In [1]: import numpy as np

In [2]: np.set_printoptions(precision=2, suppress=True, linewidth=140, floatmode="fixed")

In [3]: def tidy(a):
   ...:     return np.round(a, 2) + 0
   ...: 

In [4]: m1 = np.load("dump.npy")

In [5]: print(tidy(m1))
[[-0.95 -0.30 -0.07 -0.03]
 [ 0.17 -0.58 -0.17  0.78]
 [ 0.24 -0.56 -0.53 -0.58]
 [-0.10  0.51 -0.83  0.22]]

In [6]: r0 = np.array([1, 1, 2, 1])

In [7]: B = m1 + np.outer(r0, np.eye(4)[3])

In [8]: print(np.linalg.matrix_rank(np.linalg.inv(B) - np.linalg.inv(m1), tol=1e-8))
1

In [9]: x0 = np.array([9, 5, 6, 9])

In [10]: y = m1 @ x0

In [11]: beta, lr = np.zeros(4), 1 / np.linalg.norm(m1, 2) ** 2

In [12]: for i in range(6):
    ...:     beta -= lr * m1.T @ (m1 @ beta - y)
    ...:     if i % 1 == 0: print(i, round(np.linalg.norm(m1 @ beta - y), 2))
    ...: 
0 0.0
1 0.0
2 0.0
3 0.0
4 0.0
5 0.0

In [13]: print(tidy(beta))
[9.00 5.00 6.00 9.00]

In [14]: q, R = np.linalg.qr(m1)

In [15]: print(np.allclose(R.T @ R, m1.T @ m1))
True

In [16]: print(tidy(np.abs(np.diag(R))))
[1.00 1.00 1.00 1.00]

In [17]: W0 = np.load("x.npy")

In [18]: print(W0)
[[2 0 0]
 [0 2 0]
 [0 0 2]]

In [19]: # symmetric, so the eigenvalues are real

In [20]: vals, evecs = np.linalg.eigh(W0)

In [21]: print(vals)
[2.00 2.00 2.00]

In [22]: print(tidy(np.linalg.eigvalsh(W0 @ W0)))
[4.00 4.00 4.00]

In [23]: print(evecs @ np.diag(vals) @ evecs.T)
[[2.00 0.00 0.00]
 [0.00 2.00 0.00]
 [0.00 0.00 2.00]]

In [24]: print(evecs.T @ evecs)
[[1.00 0.00 0.00]
 [0.00 1.00 0.00]
 [0.00 0.00 1.00]]

In [25]: print(np.unique(vals.round(6) + 0, return_counts=True)[1])
[3]

In [26]: print((vals > 1e-8).sum(), (vals < -1e-8).sum())
3 0
